$ ipython --no-banner

In [1]: import numpy as np

In [2]: from numpy import linalg as LA

In [3]: np.set_printoptions(precision=3, suppress=True, linewidth=160, floatmode="fixed")

In [4]: def rd(a):
   ...:     return np.round(a, 3) + 0
   ...: 

In [5]: E = np.loadtxt("block10.csv", delimiter=",")

In [6]: rd(E)
Out[6]: 
array([[-5.935,  7.789, -1.170,  1.249,  1.090],
       [ 4.590, -8.184,  0.399, -2.795,  1.997],
       [-1.964, -3.184, -1.737, -4.466,  7.940],
       [ 1.864, -6.920, -0.680, -4.180,  5.541],
       [-5.533,  2.651, -2.171, -2.740,  7.081],
       [-6.109,  4.275, -2.081, -1.883,  6.044],
       [ 5.890, -3.581,  2.133,  2.274, -6.539],
       [ 0.356,  4.991,  1.349,  4.547, -7.244],
       [-1.450, -3.801, -1.622, -4.525,  7.768],
       [-1.610,  6.733,  0.765,  4.251, -5.781],
       [-3.839,  8.003, -0.062,  3.319, -3.194],
       [-0.036,  5.379,  1.242,  4.522, -7.006],
       [ 5.581, -8.049,  0.930, -1.788, -0.073],
       [ 6.251, -4.838,  2.020,  1.535, -5.575],
       [-5.383,  8.128, -0.812,  2.034, -0.410],
       [ 6.067, -7.626,  1.275, -0.992, -1.557],
       [ 3.598, -7.912, -0.038, -3.458,  3.534],
       [-2.695, -2.239, -1.884, -4.324,  8.092],
       [ 6.241, -7.301,  1.438, -0.560, -2.316],
       [-2.165, -2.933, -1.779, -4.434,  7.993],
       [-6.317,  5.164, -1.977, -1.317,  5.271],
       [-4.839,  1.176, -2.166, -3.363,  7.694],
       [ 6.115, -4.298,  2.078,  1.870, -6.026],
       [-2.953, -1.884, -1.931, -4.256,  8.117],
       [-2.778,  7.509,  0.357,  3.856, -4.571],
       [ 4.263, -0.135,  2.119,  3.726, -7.964],
       [-5.889,  3.577, -2.133, -2.276,  6.542],
       [ 3.130,  1.633,  1.962,  4.203, -8.126],
       [ 2.083, -7.073, -0.606, -4.113,  5.325],
       [-5.484,  8.092, -0.871,  1.912, -0.170],
       [-1.708, -3.496, -1.681, -4.499,  7.861],
       [-4.750,  1.008, -2.160, -3.426,  7.747],
       [ 5.568, -2.735,  2.169,  2.700, -7.037]])

In [7]: labels = E[:, 1] > np.median(E[:, 1])

In [8]: u = E[labels].mean(axis=0) - E[~labels].mean(axis=0)

In [9]: ((E - E.mean(axis=0)) @ u > 0).astype(int)
Out[9]: array([1, 0, 0, 0, 1, 1, 0, 1, 0, 1, 1, 1, 0, 0, 1, 0, 0, 0, 0, 0, 1, 1, 0, 0, 1, 1, 1, 1, 0, 1, 0, 1, 0])

In [10]: labels.astype(int)
Out[10]: array([1, 0, 0, 0, 1, 1, 0, 1, 0, 1, 1, 1, 0, 0, 1, 0, 0, 0, 0, 0, 1, 1, 0, 0, 1, 1, 1, 1, 0, 1, 0, 1, 0])

In [11]: np.argsort(-np.abs(u).round(6), kind="stable")
Out[11]: array([1, 0, 3, 4, 2])

In [12]: rd(u)
Out[12]: array([-5.579,  9.810, -0.517,  3.282, -2.249])

In [13]: (((E - E.mean(axis=0)) @ u > 0) == labels).mean()
Out[13]: np.float64(1.0)

In [14]: Uu, sv, VT = LA.svd(E)

In [15]: V = VT[:(sv > 1e-8).sum()]

In [16]: rng = np.random.default_rng(70)

In [17]: x0 = E[10] + 3 * E[8] + rng.integers(2) * np.eye(5)[1]

In [18]: rd(x0)
Out[18]: array([ -8.189,  -2.399,  -4.928, -10.256,  20.111])

In [19]: LA.matrix_rank(np.vstack([E, x0]))
Out[19]: np.int64(3)

In [20]: rd(LA.norm(x0 - V.T @ V @ x0))
Out[20]: np.float64(0.572)

In [21]: np.allclose(V.T @ V @ x0, x0)
Out[21]: False

In [22]: t3 = np.stack([E, 5 * E, E[::-1]])

In [23]: LA.matrix_rank(t3.reshape(3, -1))
Out[23]: np.int64(2)

In [24]: t3.shape
Out[24]: (3, 33, 5)

In [25]: rd(np.einsum("bij,cij->bc", t3, t3))
Out[25]: 
array([[ 3300.000, 16500.000, -1104.389],
       [16500.000, 82500.000, -5521.944],
       [-1104.389, -5521.944,  3300.000]])

In [26]: LA.matrix_rank(t3)
Out[26]: array([2, 2, 2])

In [27]: rd(LA.norm(t3, axis=(1, 2)))
Out[27]: array([ 57.446, 287.228,  57.446])

In [28]: rd(np.trace(LA.pinv(E) @ E))
Out[28]: np.float64(2.0)

In [29]: print(np.abs(np.diag(LA.qr(E)[1])) > 1e-9)
[ True  True False False False]

In [30]: print(np.allclose(E[:-1].T @ LA.lstsq(E[:-1].T, E[-1])[0], E[-1]))
True

In [31]: G = np.cov(E, rowvar=False)

In [32]: print(rd(np.corrcoef(E.T)))
[[ 1.000 -0.726  0.828  0.192 -0.546]
 [-0.726  1.000 -0.215  0.535 -0.180]
 [ 0.828 -0.215  1.000  0.709 -0.922]
 [ 0.192  0.535  0.709  1.000 -0.927]
 [-0.546 -0.180 -0.922 -0.927  1.000]]

In [33]: np.argsort(-E.std(axis=0).round(6), kind="stable")
Out[33]: array([4, 1, 0, 3, 2])

In [34]: rd(LA.eigvalsh(G)[::-1])
Out[34]: array([55.274, 46.353,  0.000,  0.000,  0.000])

In [35]: print(G.shape)
(5, 5)

In [36]: X = np.array([[-1, 9, -2, -8, -6, 3],
    ...:     [-7, -4, 7, -6, 9, -8],
    ...:     [-3, -5, -7, 4, -2, -1],
    ...:     [-6, 3, 6, 9, -1, 2],
    ...:     [-3, 8, -1, 6, 7, -7],
    ...:     [7, 4, 7, -4, 5, -6]])

In [37]: M2 = LA.inv(X)

In [38]: rd(LA.slogdet(X)[0])
Out[38]: np.float64(1.0)

In [39]: rd(X @ M2)
Out[39]: 
array([[1.000, 0.000, 0.000, 0.000, 0.000, 0.000],
       [0.000, 1.000, 0.000, 0.000, 0.000, 0.000],
       [0.000, 0.000, 1.000, 0.000, 0.000, 0.000],
       [0.000, 0.000, 0.000, 1.000, 0.000, 0.000],
       [0.000, 0.000, 0.000, 0.000, 1.000, 0.000],
       [0.000, 0.000, 0.000, 0.000, 0.000, 1.000]])

In [40]: rd(LA.cond(X))
Out[40]: np.float64(9.312)

In [41]: (np.abs(M2) > 1e-9).astype(int)
Out[41]: 
array([[1, 1, 1, 1, 1, 1],
       [1, 1, 1, 1, 1, 1],
       [1, 1, 1, 1, 1, 1],
       [1, 1, 1, 1, 1, 1],
       [1, 1, 1, 1, 1, 1],
       [1, 1, 1, 1, 1, 1]])

In [42]: rd(LA.det(X) * LA.det(M2))
Out[42]: np.float64(1.0)

In [43]: u = np.array([-1, -1, 2, -2, 3, 2])

In [44]: M2 = X + np.outer(u, np.eye(6)[4])

In [45]: print(LA.matrix_rank(M2 - X))
1

In [46]: rd(LA.det(M2) / LA.det(X)), rd(1 + LA.solve(X, u)[4])
Out[46]: (np.float64(0.8), np.float64(0.8))
